$ python3 -q
>>> import numpy as np
>>> from numpy import linalg as LA
>>> np.set_printoptions(suppress=True, linewidth=140)
>>> def rd(a):
...     return np.round(a, 2) + 0
... 
>>> f = np.array([0, -1, -2, -1, -2, -3, 3]) + 0.5
>>> arr = np.eye(7) - 2 * np.outer(f, f) / (f @ f)
>>> rd(arr)
array([[ 0.98,  0.02,  0.06,  0.02,  0.06,  0.11, -0.15],
       [ 0.02,  0.98, -0.06, -0.02, -0.06, -0.11,  0.15],
       [ 0.06, -0.06,  0.81, -0.06, -0.19, -0.32,  0.44],
       [ 0.02, -0.02, -0.06,  0.98, -0.06, -0.11,  0.15],
       [ 0.06, -0.06, -0.19, -0.06,  0.81, -0.32,  0.44],
       [ 0.11, -0.11, -0.32, -0.11, -0.32,  0.47,  0.74],
       [-0.15,  0.15,  0.44,  0.15,  0.44,  0.74, -0.03]])
>>> evals, evecs = LA.eigh(arr)
>>> x0 = np.array([2, -1, 2, 3, 4, 1, 4])
>>> rd(evecs * np.maximum(evals, 0) @ evecs.T)
array([[ 0.99,  0.01,  0.03,  0.01,  0.03,  0.05, -0.07],
       [ 0.01,  0.99, -0.03, -0.01, -0.03, -0.05,  0.07],
       [ 0.03, -0.03,  0.91, -0.03, -0.09, -0.16,  0.22],
       [ 0.01, -0.01, -0.03,  0.99, -0.03, -0.05,  0.07],
       [ 0.03, -0.03, -0.09, -0.03,  0.91, -0.16,  0.22],
       [ 0.05, -0.05, -0.16, -0.05, -0.16,  0.74,  0.37],
       [-0.07,  0.07,  0.22,  0.07,  0.22,  0.37,  0.48]])
>>> rd(np.abs(arr).sum(axis=1).max()), rd(np.abs(evals).max())
(np.float64(2.16), np.float64(1.0))
>>> rd(LA.eigvalsh(arr[1:, 1:]))
array([-0.98,  1.  ,  1.  ,  1.  ,  1.  ,  1.  ])
>>> def softmax(z):
...     e = np.exp(z - z.max(axis=-1, keepdims=True))
...     return e / e.sum(axis=-1, keepdims=True)
... 
>>> rd(softmax(10 * arr[4]))
array([0.  , 0.  , 0.  , 0.  , 0.97, 0.  , 0.02])
>>> rd(softmax(arr).sum(axis=1))
array([1., 1., 1., 1., 1., 1., 1.])
>>> rd(softmax(arr[4]))
array([0.13, 0.11, 0.1 , 0.11, 0.27, 0.09, 0.19])
>>> rd(softmax(arr[4] + -1))
array([0.13, 0.11, 0.1 , 0.11, 0.27, 0.09, 0.19])
>>> S = arr @ arr.T / np.sqrt(7)
>>> softmax(S).round(6).argmax(axis=1)
array([0, 1, 2, 3, 4, 5, 6])
>>> rd(softmax(S))
array([[0.2 , 0.13, 0.13, 0.13, 0.13, 0.13, 0.13],
       [0.13, 0.2 , 0.13, 0.13, 0.13, 0.13, 0.13],
       [0.13, 0.13, 0.2 , 0.13, 0.13, 0.13, 0.13],
       [0.13, 0.13, 0.13, 0.2 , 0.13, 0.13, 0.13],
       [0.13, 0.13, 0.13, 0.13, 0.2 , 0.13, 0.13],
       [0.13, 0.13, 0.13, 0.13, 0.13, 0.2 , 0.13],
       [0.13, 0.13, 0.13, 0.13, 0.13, 0.13, 0.2 ]])
>>> rd(softmax(S)[4] @ arr)
array([0.15, 0.12, 0.08, 0.12, 0.14, 0.04, 0.26])
>>> rd(softmax(S + np.triu(np.full(S.shape, -np.inf), 1)))
array([[1.  , 0.  , 0.  , 0.  , 0.  , 0.  , 0.  ],
       [0.41, 0.59, 0.  , 0.  , 0.  , 0.  , 0.  ],
       [0.29, 0.29, 0.42, 0.  , 0.  , 0.  , 0.  ],
       [0.22, 0.22, 0.22, 0.33, 0.  , 0.  , 0.  ],
       [0.18, 0.18, 0.18, 0.18, 0.27, 0.  , 0.  ],
       [0.15, 0.15, 0.15, 0.15, 0.15, 0.23, 0.  ],
       [0.13, 0.13, 0.13, 0.13, 0.13, 0.13, 0.2 ]])
>>> B = np.array([[-4, 3, 3],
...     [-3, 0, -2],
...     [-1, 1, 1],
...     [5, -3, -4],
...     [4, 4, 4],
...     [-5, -5, -3],
...     [-5, -5, 1]])
>>> np.vstack([arr, B.T]).shape
(10, 7)
>>> rd(np.einsum("ij->j", arr))
array([1.11, 0.89, 0.68, 0.89, 0.68, 0.47, 1.74])
>>> rd(np.einsum("ij,ij->i", arr, arr))
array([1., 1., 1., 1., 1., 1., 1.])
>>> LA.matrix_rank(np.vstack([arr, B.T]))
np.int64(7)
>>> F = np.loadtxt("layer10.csv", delimiter=",")
>>> F
array([[ 22. , -28. , -10. ,  -6. ,   2. , -14. ,  14. ,  -4. ],
       [  0.6,  -1.1,  -1.1,  -0.2,  -1. ,   0.1,   1.4,   0.3],
       [ -0.1,  -0.1,   1.8,  -0.2,   0.2,  -2.2,   0.5,  -0.1],
       [  0.6,  -0.6,  -0.7,   0.6,   0.5,  -1.4,   0.9,   0.6],
       [  1.7,  -0.3,   0.1,   1.2,   0.3,   1.6,  -1. ,  -0.6],
       [ -0.6,  -0.2,  -2. ,   1.7,   1.2,  -1.1,  -1.3,  -1. ],
       [  0.5,  -0.4,  -1.3,  -1.8,  -0.8,  -1.4,   0.3,   0. ],
       [  1.2,  -1.9,  -1. ,   1.1,  -0.6,   0.4,  -0.7,  -1.8],
       [ -0.3,  -1.1,   0.7,  -0.4,  -0.3,   0.3,   0.2,   1. ],
       [  1.8,  -0.2,   1.1,  -0.7,   0.6,  -0.3,   1.2,   0.4],
       [  1.1,   0.7,  -0.1,  -1.6,   0. ,   1. ,   0.3,   0.1],
       [  1.2,   0.8,   1.8,  -0.3,   0.9,  -0.3,   1.4,  -0.8],
       [ -0.1,   1.7,   0.6,   0.4,   0. ,   1. ,   1.7,  -0.3],
       [  0.6,  -1. ,   0.6,   1.1,  -1.2,   0.1,   0.9,  -0.2],
       [ -0.9,   0. ,   0.1,  -1.4,  -0.9,  -0.8,   0.9,   0.6],
       [  0.9,  -0.2,  -0.5,   0.6,   0.1,  -1.5,  -0.7,  -0.4],
       [  1. ,  -0.3,   0. ,   1.3,   0.8,   0. ,  -0.1,   1.2],
       [  0.9,   0.7,   0.8,   0.1,   1. ,  -0.9,   0.3,   0. ],
       [  1.9,  -0.3,  -0.1,   0.2,  -1.7,  -1.7,   0.7,   0.1],
       [ -0.3,  -0.5,   0.7,   0.1,  -0.9,  -0.9,   1.2,  -1. ],
       [  1.1,   0.1,   0.8,   2.5,   0.2,  -0.8,   0.4,   0.5],
       [ -1.2,   0. ,   1.1,   0.8,   0.3,   0.6,   2.4,   0.4],
       [ -1.4,   1.2,   0.4,  -1. ,   1.3,  -1.6,   0.3,  -0.3],
       [  0.7,  -0.7,  -0.8,   0.9,  -0.2,   0.9,  -0.8,   0.1],
       [  0.1,  -0.4,  -1. ,   0.4,  -0.9,  -0.5,  -0.6,   1.2],
       [ -0.1,   0.9,   0.8,  -0.5,  -0.6,  -0.3,  -0.9,   0.4],
       [  1.5,  -0.4,  -0.9,   1.5,   0. ,  -1.7,  -1.4,   1. ]])
>>> C = F[[23, 12]].astype(float)
>>> for _ in range(3):
...     idx = LA.norm(F[:, None] - C, axis=-1).argmin(axis=1)
...     C = np.array([F[idx == j].mean(axis=0) for j in range(2)])
... 
>>> idx
array([0, 1, 1, 1, 1, 1, 1, 1, 1, 1, 1, 1, 1, 1, 1, 1, 1, 1, 1, 1, 1, 1, 1, 1, 1, 1, 1])
>>> np.bincount(idx)
array([ 1, 26])
>>> A = np.load("test9.npy")
>>> A
array([[ 0,  0, -3,  4],
       [ 0,  0,  3,  0],
       [ 3, -3,  0, -5],
       [-4,  0,  5,  0]])
>>> # skew-symmetric
>>> f = np.array([-2, -1])
>>> np.polyval(f, A[1])
array([-1, -1, -7, -1])
>>> B = np.array([[-9, 4, -3], [7, 7, 6]])
>>> C = np.kron(B, A)
>>> C
array([[  0,   0,  27, -36,   0,   0, -12,  16,   0,   0,   9, -12],
       [  0,   0, -27,   0,   0,   0,  12,   0,   0,   0,  -9,   0],
       [-27,  27,   0,  45,  12, -12,   0, -20,  -9,   9,   0,  15],
       [ 36,   0, -45,   0, -16,   0,  20,   0,  12,   0, -15,   0],
       [  0,   0, -21,  28,   0,   0, -21,  28,   0,   0, -18,  24],
       [  0,   0,  21,   0,   0,   0,  21,   0,   0,   0,  18,   0],
       [ 21, -21,   0, -35,  21, -21,   0, -35,  18, -18,   0, -30],
       [-28,   0,  35,   0, -28,   0,  35,   0, -24,   0,  30,   0]])
>>> C.shape
(8, 12)
>>> rd(LA.norm(C, 2)), rd(LA.norm(B, 2) * LA.norm(A, 2))
(np.float64(99.34), np.float64(99.34))
>>> rd(softmax(10 * C[1]))
array([0., 0., 0., 0., 0., 0., 1., 0., 0., 0., 0., 0.])
>>> rd(softmax(C[1]))
array([0., 0., 0., 0., 0., 0., 1., 0., 0., 0., 0., 0.])
>>> S = C @ C.T / np.sqrt(12)
>>> rd(softmax(S + np.triu(np.full(S.shape, -np.inf), 1)))
array([[1., 0., 0., 0., 0., 0., 0., 0.],
       [0., 1., 0., 0., 0., 0., 0., 0.],
       [0., 0., 1., 0., 0., 0., 0., 0.],
       [0., 0., 0., 1., 0., 0., 0., 0.],
       [0., 0., 0., 0., 1., 0., 0., 0.],
       [0., 0., 0., 0., 0., 1., 0., 0.],
       [0., 0., 0., 0., 0., 0., 1., 0.],
       [0., 0., 0., 0., 0., 0., 0., 1.]])
>>> softmax(S).round(6).argmax(axis=1)
array([0, 3, 2, 3, 4, 7, 6, 7])
>>> mat = np.loadtxt("m.csv", delimiter=",")
>>> mat
array([[ 10.2 ,   0.1 ,  -0.01,  -2.51,   0.42,  -0.01,  -0.73,   1.99,  -0.16,  -5.73],
       [ 17.21,  -0.25,  -0.19,   2.42,  -0.86,  -0.01,   1.21, -14.96,   0.14,   2.59],
       [ -9.03,  -0.18,  -0.14,  -1.51,   0.26,   0.03,  -0.87,  -1.01,  -0.06,   0.07],
       [ 13.67,  -0.25,  -0.03,  -2.  ,   1.14,  -0.03,  -0.68,   7.68,  -0.37,   4.7 ],
       [  7.64,  -0.02,  -0.02,  -0.13,  -0.51,   0.  ,  -0.03,  14.17,   0.26,  -0.52],
       [  7.72,   0.15,   0.02,   4.69,   0.63,   0.01,  -0.38,   8.98,  -0.06,   7.43],
       [ 13.39,  -0.13,  -0.03,   5.84,  -0.21,  -0.01,  -1.71, -21.73,   0.  ,   2.01],
       [ 16.14,  -0.12,  -0.05,  -0.79,  -1.19,   0.02,   0.05, -28.56,  -0.2 ,   2.12],
       [  9.23,  -0.15,  -0.03,  -0.78,  -0.09,   0.01,  -0.17, -29.69,   0.29,   4.32],
       [-13.37,  -0.1 ,  -0.09,   6.97,   0.89,  -0.03,  -0.55,   9.66,  -0.65,   4.24],
       [ 16.3 ,   0.05,   0.1 ,   3.84,  -0.89,   0.  ,  -0.6 ,  10.65,  -0.15,   1.01],
       [ -1.6 ,  -0.06,   0.02,   1.85,  -0.44,   0.05,   2.05, -23.46,   0.4 ,   6.08],
       [  0.28,   0.07,  -0.05,   1.9 ,   0.35,  -0.01,  -0.18,  24.05,  -0.33,  -0.82],
       [-11.79,   0.17,  -0.08,  -2.89,   0.13,   0.06,   2.65,  -9.72,   0.31,   2.32],
       [ -9.81,  -0.2 ,  -0.12,  -4.42,   0.66,   0.05,   0.02,  12.37,   0.29,  -2.22],
       [ -6.5 ,   0.17,   0.07,   3.52,  -0.57,  -0.04,   0.92,  -1.3 ,  -0.16,   6.53],
       [-19.58,  -0.28,  -0.03,   2.62,   0.35,   0.05,  -2.04, -29.47,  -0.08,  -2.34],
       [  7.68,  -0.1 ,   0.01,  -3.48,  -1.04,   0.  ,  -0.03,  -6.97,  -0.01,   6.52],
       [ -3.52,  -0.02,   0.01,   1.62,  -0.45,   0.  ,  -1.68,  15.1 ,  -0.21,  -2.78],
       [-13.14,  -0.14,   0.07,  -1.92,  -0.64,   0.02,  -1.08,   1.15,  -0.43,   1.12],
       [  1.25,   0.05,   0.06,  -0.96,  -1.27,  -0.05,   0.4 ,  39.4 ,  -0.64,  -6.63],
       [-19.98,   0.09,   0.11,   1.23,   0.3 ,  -0.12,  -0.5 ,  16.03,  -0.17,  -9.54],
       [  5.4 ,   0.42,  -0.02,   0.81,   0.45,  -0.1 ,   1.71, -28.16,  -0.44,   7.51],
       [-11.82,  -0.2 ,  -0.02,   1.27,  -1.02,  -0.05,  -0.27,   7.22,   0.3 ,  -1.69],
       [ -3.02,  -0.23,   0.06,   2.93,   0.59,   0.05,   1.19,  -2.86,   0.26,  -4.25],
       [  1.31,  -0.17,  -0.06,   2.22,  -1.15,  -0.02,   0.04,  -7.1 ,  -0.44,   2.47],
       [ 11.7 ,   0.03,  -0.11,   0.62,  -0.58,   0.04,  -0.6 , -17.32,   0.1 ,   9.03],
       [ -4.04,   0.2 ,  -0.01,   1.28,  -0.06,   0.03,   0.47,  26.9 ,   0.4 ,   0.34],
       [ -5.71,   0.05,   0.05,  -1.09,   0.1 ,   0.08,  -2.19, -25.56,  -0.4 ,   7.5 ],
       [  9.35,  -0.08,  -0.02,   1.16,   0.98,   0.  ,  -0.46, -17.78,  -0.47,   3.02]])
>>> rng = np.random.default_rng(886)
>>> idx = rng.permutation(7)
>>> idx
array([5, 1, 2, 4, 3, 6, 0])
>>> B = arr[idx][:, idx]
>>> rd(np.sort(np.abs(LA.eigvals(B))))
array([1., 1., 1., 1., 1., 1., 1.])
>>> rd(B)
array([[ 0.47, -0.11, -0.32, -0.32, -0.11,  0.74,  0.11],
       [-0.11,  0.98, -0.06, -0.06, -0.02,  0.15,  0.02],
       [-0.32, -0.06,  0.81, -0.19, -0.06,  0.44,  0.06],
       [-0.32, -0.06, -0.19,  0.81, -0.06,  0.44,  0.06],
       [-0.11, -0.02, -0.06, -0.06,  0.98,  0.15,  0.02],
       [ 0.74,  0.15,  0.44,  0.44,  0.15, -0.03, -0.15],
       [ 0.11,  0.02,  0.06,  0.06,  0.02, -0.15,  0.98]])
>>> rd(np.diag(B))
array([ 0.47,  0.98,  0.81,  0.81,  0.98, -0.03,  0.98])
>>> np.allclose(B, arr)
False
>>> rd(LA.eigvalsh(B).min())
np.float64(-1.0)
>>> B = np.c_[mat[:, :1] @ np.array([[0]]), np.array([-1, 3, 0, 2, 2, 1, 0, 3, -1, -2, -2, 3, 3, 2, 3, 0, -3, -2, 1, -1, -1, -1, -3, -1, -2, 2, 3, -1, -2, 3])]
>>> B
array([[ 0., -1.],
       [ 0.,  3.],
       [ 0.,  0.],
       [ 0.,  2.],
       [ 0.,  2.],
       [ 0.,  1.],
       [ 0.,  0.],
       [ 0.,  3.],
       [ 0., -1.],
       [ 0., -2.],
       [ 0., -2.],
       [ 0.,  3.],
       [ 0.,  3.],
       [ 0.,  2.],
       [ 0.,  3.],
       [ 0.,  0.],
       [ 0., -3.],
       [ 0., -2.],
       [ 0.,  1.],
       [ 0., -1.],
       [ 0., -1.],
       [ 0., -1.],
       [ 0., -3.],
       [ 0., -1.],
       [ 0., -2.],
       [ 0.,  2.],
       [ 0.,  3.],
       [ 0., -1.],
       [ 0., -2.],
       [ 0.,  3.]])
>>> LA.matrix_rank(B)
np.int64(1)
>>> rd(LA.norm(LA.qr(mat)[0].T @ B, axis=0) ** 2 / ((B ** 2).sum(axis=0) + 1e-12))
array([0.  , 0.41])
>>> rd(LA.norm(B - mat @ LA.lstsq(mat, B)[0], axis=0))
array([0.  , 8.59])
